$ ipython --no-banner

In [1]: import numpy as np

In [2]: np.set_printoptions(precision=2, suppress=True, linewidth=100)

In [3]: rnd = lambda a: np.round(a, 2) + 0

In [4]: data = np.load("case0.npy")

In [5]: data
Out[5]: 
array([[0, 0, 0, 0, 0, 0, 0, 0],
       [0, 0, 0, 0, 0, 0, 0, 0],
       [2, 4, 6, 4, 4, 0, 6, 4],
       [0, 0, 0, 0, 0, 0, 0, 0],
       [0, 0, 0, 0, 0, 0, 0, 0],
       [1, 2, 3, 2, 2, 0, 3, 2],
       [0, 0, 0, 0, 0, 0, 0, 0]])

In [6]: # looks like rank 1

In [7]: def softmax(z):
   ...:     e = np.exp(z - z.max(axis=-1, keepdims=True))
   ...:     return e / e.sum(axis=-1, keepdims=True)
   ...: 

In [8]: print(rnd(softmax(data[5])))
[0.04 0.1  0.27 0.1  0.1  0.01 0.27 0.1 ]

In [9]: rnd(softmax(data[5] + -1))
Out[9]: array([0.04, 0.1 , 0.27, 0.1 , 0.1 , 0.01, 0.27, 0.1 ])

In [10]: rnd(softmax(10 * data[5]))
Out[10]: array([0. , 0. , 0.5, 0. , 0. , 0. , 0.5, 0. ])

In [11]: rnd(softmax(data).sum(axis=1))
Out[11]: array([1., 1., 1., 1., 1., 1., 1.])

In [12]: S = data @ data.T / np.sqrt(8)

In [13]: print(rnd(softmax(S)))
[[0.14 0.14 0.14 0.14 0.14 0.14 0.14]
 [0.14 0.14 0.14 0.14 0.14 0.14 0.14]
 [0.   0.   1.   0.   0.   0.   0.  ]
 [0.14 0.14 0.14 0.14 0.14 0.14 0.14]
 [0.14 0.14 0.14 0.14 0.14 0.14 0.14]
 [0.   0.   1.   0.   0.   0.   0.  ]
 [0.14 0.14 0.14 0.14 0.14 0.14 0.14]]

In [14]: rnd(softmax(S + np.triu(np.full(S.shape, -np.inf), 1)))
Out[14]: 
array([[1.  , 0.  , 0.  , 0.  , 0.  , 0.  , 0.  ],
       [0.5 , 0.5 , 0.  , 0.  , 0.  , 0.  , 0.  ],
       [0.  , 0.  , 1.  , 0.  , 0.  , 0.  , 0.  ],
       [0.25, 0.25, 0.25, 0.25, 0.  , 0.  , 0.  ],
       [0.2 , 0.2 , 0.2 , 0.2 , 0.2 , 0.  , 0.  ],
       [0.  , 0.  , 1.  , 0.  , 0.  , 0.  , 0.  ],
       [0.14, 0.14, 0.14, 0.14, 0.14, 0.14, 0.14]])

In [15]: rnd(softmax(S)[5] @ data)
Out[15]: array([2., 4., 6., 4., 4., 0., 6., 4.])

In [16]: U, sigma, VT = np.linalg.svd(data)

In [17]: np.argmax(sigma[:-1] / (sigma[1:] + 1e-6)) + 1
Out[17]: np.int64(1)

In [18]: rnd(sigma)
Out[18]: array([13.23,  0.  ,  0.  ,  0.  ,  0.  ,  0.  ,  0.  ])

In [19]: B = U[:, :1] @ np.diag(sigma[:1]) @ VT[:1]

In [20]: rnd(np.linalg.norm(data - B) / np.linalg.norm(data))
Out[20]: np.float64(0.0)

In [21]: B
Out[21]: 
array([[0., 0., 0., 0., 0., 0., 0., 0.],
       [0., 0., 0., 0., 0., 0., 0., 0.],
       [2., 4., 6., 4., 4., 0., 6., 4.],
       [0., 0., 0., 0., 0., 0., 0., 0.],
       [0., 0., 0., 0., 0., 0., 0., 0.],
       [1., 2., 3., 2., 2., 0., 3., 2.],
       [0., 0., 0., 0., 0., 0., 0., 0.]])

In [22]: np.allclose(data[:-1].T @ np.linalg.lstsq(data[:-1].T, data[-1])[0], data[-1])
Out[22]: True

In [23]: np.abs(np.diag(np.linalg.qr(data)[1])) > 1e-9
Out[23]: array([ True, False, False, False, False, False, False])

In [24]: rnd(np.trace(np.linalg.pinv(data) @ data))
Out[24]: np.float64(1.0)

In [25]: print(np.linalg.cond(data) > 100)
True

In [26]: print([round(float(x), 2) for x in np.linalg.svd(data, compute_uv=False)[:3]])
[13.23, 0.0, 0.0]

In [27]: rng = np.random.default_rng(812)

In [28]: B = data + rng.integers(-2, 3, (7, 1)) @ rng.integers(-2, 3, (1, 8))

In [29]: B
Out[29]: 
array([[ 1,  1,  0,  0, -2,  1,  2,  0],
       [ 0,  0,  0,  0,  0,  0,  0,  0],
       [ 3,  5,  6,  4,  2,  1,  8,  4],
       [-1, -1,  0,  0,  2, -1, -2,  0],
       [ 0,  0,  0,  0,  0,  0,  0,  0],
       [ 2,  3,  3,  2,  0,  1,  5,  2],
       [ 2,  2,  0,  0, -4,  2,  4,  0]])

In [30]: np.abs(B - data).sum(axis=1)
Out[30]: array([ 7,  0,  7,  7,  0,  7, 14])
